In [1]: import numpy as np

In [2]: np.set_printoptions(suppress=True, linewidth=100)

In [3]: mat = np.tril(np.array([[1, 7, 3, 3, 8, 0],
   ...:     [3, 3, 9, 4, 8, 3],
   ...:     [7, 0, 9, 8, 7, 7],
   ...:     [4, 8, 9, 8, 1, 8],
   ...:     [1, 7, 0, 1, 4, 9],
   ...:     [8, 9, 0, 9, 2, 3]]), -1) + np.eye(6, dtype=int)

In [4]: mat
Out[4]: 
array([[1, 0, 0, 0, 0, 0],
       [3, 1, 0, 0, 0, 0],
       [7, 0, 1, 0, 0, 0],
       [4, 8, 9, 1, 0, 0],
       [1, 7, 0, 1, 1, 0],
       [8, 9, 0, 9, 2, 1]])

In [5]: Y = mat / np.linalg.norm(mat, axis=1, keepdims=True)

In [6]: cov = Y @ Y.T

In [7]: round(float(np.degrees(np.arccos(np.clip(cov[2, 5], -1, 1)))), 2)
Out[7]: 58.6

In [8]: np.argwhere(np.triu(np.abs(cov) > 0.95, 1))
Out[8]: array([[0, 2]])

In [9]: (np.abs(cov) > 0.9).astype(int)
Out[9]: 
array([[1, 1, 1, 0, 0, 0],
       [1, 1, 1, 0, 0, 0],
       [1, 1, 1, 0, 0, 0],
       [0, 0, 0, 1, 0, 0],
       [0, 0, 0, 0, 1, 0],
       [0, 0, 0, 0, 0, 1]])

In [10]: np.prod(np.diag(mat)), np.round(np.linalg.det(mat), 2)
Out[10]: (np.int64(1), np.float64(1.0))

In [11]: mat @ mat
Out[11]: 
array([[  1,   0,   0,   0,   0,   0],
       [  6,   1,   0,   0,   0,   0],
       [ 14,   0,   1,   0,   0,   0],
       [ 95,  16,  18,   1,   0,   0],
       [ 27,  22,   9,   2,   1,   0],
       [ 81, 104,  81,  20,   4,   1]])

In [12]: feats = np.abs(np.array([[2, 1, 0], [2, 0, 0], [2, 1, 2]])) + np.eye(3)

In [13]: feats = feats / feats.sum(axis=1, keepdims=True)

In [14]: feats.round(2)
Out[14]: 
array([[0.75, 0.25, 0.  ],
       [0.67, 0.33, 0.  ],
       [0.33, 0.17, 0.5 ]])

In [15]: np.round(np.linalg.matrix_power(feats, 3), 2)
Out[15]: 
array([[0.73, 0.27, 0.  ],
       [0.73, 0.27, 0.  ],
       [0.63, 0.25, 0.12]])

In [16]: np.round((feats + feats.T) / 2, 2)
Out[16]: 
array([[0.75, 0.46, 0.17],
       [0.46, 0.33, 0.08],
       [0.17, 0.08, 0.5 ]])

In [17]: np.round(np.sort(np.abs(np.linalg.eigvals(feats))), 2)
Out[17]: array([0.08, 0.5 , 1.  ])

In [18]: round(float(np.linalg.det(feats)), 2)
Out[18]: 0.04

In [19]: E = np.array([[1, 0, 0, 0, 0, 0],
    ...:     [1, 1, 0, 0, 0, 0],
    ...:     [2, 2, 1, 0, 0, 0],
    ...:     [1, 0, 0, 1, 0, 0],
    ...:     [1, 2, 0, 0, 1, 0],
    ...:     [1, 1, 0, 2, 0, 1]])

In [20]: W = np.array([[3, 1, 1, 1, 1],
    ...:     [-1, -2, 2, 2, 3],
    ...:     [3, 2, 0, -2, 0],
    ...:     [3, 2, 0, -1, -3],
    ...:     [3, -3, 0, 0, -2],
    ...:     [3, -1, 2, 0, -2]])

In [21]: b = np.array([2, 2, 2, 1, 2])

In [22]: hid = np.maximum(E @ W + b, 0)

In [23]: hid
Out[23]: 
array([[ 5,  3,  3,  2,  3],
       [ 4,  1,  5,  4,  6],
       [ 9,  2,  8,  5, 10],
       [ 8,  5,  3,  1,  0],
       [ 6,  0,  7,  6,  7],
       [13,  4,  7,  2,  0]])

In [24]: (hid > 0).astype(int)
Out[24]: 
array([[1, 1, 1, 1, 1],
       [1, 1, 1, 1, 1],
       [1, 1, 1, 1, 1],
       [1, 1, 1, 1, 0],
       [1, 0, 1, 1, 1],
       [1, 1, 1, 1, 0]])

In [25]: basis = np.array([[6, 1], [-2, -1], [1, 5], [-2, -9], [9, -6]])

In [26]: hid @ basis
Out[26]: 
array([[ 50, -19],
       [ 73, -44],
       [138, -58],
       [ 39,   9],
       [ 94, -55],
       [ 73,  26]])

In [27]: ang = np.radians(30)

In [28]: R = np.eye(5)

In [29]: R[3, 3] = R[2, 2] = np.cos(ang)

In [30]: R[3, 2], R[2, 3] = -np.sin(ang), np.sin(ang)

In [31]: R.round(2)
Out[31]: 
array([[ 1.  ,  0.  ,  0.  ,  0.  ,  0.  ],
       [ 0.  ,  1.  ,  0.  ,  0.  ,  0.  ],
       [ 0.  ,  0.  ,  0.87,  0.5 ,  0.  ],
       [ 0.  ,  0.  , -0.5 ,  0.87,  0.  ],
       [ 0.  ,  0.  ,  0.  ,  0.  ,  1.  ]])

In [32]: Y = hid @ R.T

In [33]: np.round(np.abs(Y - hid).max(axis=0), 2)
Out[33]: array([0.  , 0.  , 2.06, 4.67, 0.  ])

In [34]: np.allclose(np.linalg.norm(hid, axis=1), np.linalg.norm(Y, axis=1))
Out[34]: True

In [35]: Y.round(2)
Out[35]: 
array([[ 5.  ,  3.  ,  3.6 ,  0.23,  3.  ],
       [ 4.  ,  1.  ,  6.33,  0.96,  6.  ],
       [ 9.  ,  2.  ,  9.43,  0.33, 10.  ],
       [ 8.  ,  5.  ,  3.1 , -0.63,  0.  ],
       [ 6.  ,  0.  ,  9.06,  1.7 ,  7.  ],
       [13.  ,  4.  ,  7.06, -1.77,  0.  ]])

In [36]: def softmax(z):
    ...:     e = np.exp(z - z.max(axis=-1, keepdims=True))
    ...:     return e / e.sum(axis=-1, keepdims=True)
    ...: 

In [37]: np.round(softmax(E[3]), 2)
Out[37]: array([0.29, 0.11, 0.11, 0.29, 0.11, 0.11])

In [38]: np.round(softmax(E).sum(axis=1), 2)
Out[38]: array([1., 1., 1., 1., 1., 1.])

In [39]: np.round(softmax(10 * E[3]), 2) + 0
Out[39]: array([0.5, 0. , 0. , 0.5, 0. , 0. ])

In [40]: np.round(softmax(E[3] + 4), 2)
Out[40]: array([0.29, 0.11, 0.11, 0.29, 0.11, 0.11])

In [41]: scores = E @ E.T / np.sqrt(6)

In [42]: softmax(scores).round(6).argmax(axis=1)
Out[42]: array([2, 2, 2, 5, 2, 5])

In [43]: np.round(softmax(scores + np.triu(np.full(scores.shape, -np.inf), 1)), 2)
Out[43]: 
array([[1.  , 0.  , 0.  , 0.  , 0.  , 0.  ],
       [0.4 , 0.6 , 0.  , 0.  , 0.  , 0.  ],
       [0.05, 0.11, 0.84, 0.  , 0.  , 0.  ],
       [0.2 , 0.2 , 0.3 , 0.3 , 0.  , 0.  ],
       [0.05, 0.12, 0.39, 0.05, 0.39, 0.  ],
       [0.05, 0.07, 0.15, 0.1 , 0.1 , 0.53]])

In [44]: np.linalg.matrix_power(E, 2)
Out[44]: 
array([[1, 0, 0, 0, 0, 0],
       [2, 1, 0, 0, 0, 0],
       [6, 4, 1, 0, 0, 0],
       [2, 0, 0, 1, 0, 0],
       [4, 4, 0, 0, 1, 0],
       [5, 2, 0, 4, 0, 1]])

In [45]: assert E == E.T
ValueError: The truth value of an array with more than one element is ambiguous. Use a.any() or a.all()


In [46]: np.allclose(E, E.T)
Out[46]: False

In [47]: round(float(np.linalg.det(E)), 2)
Out[47]: 1.0
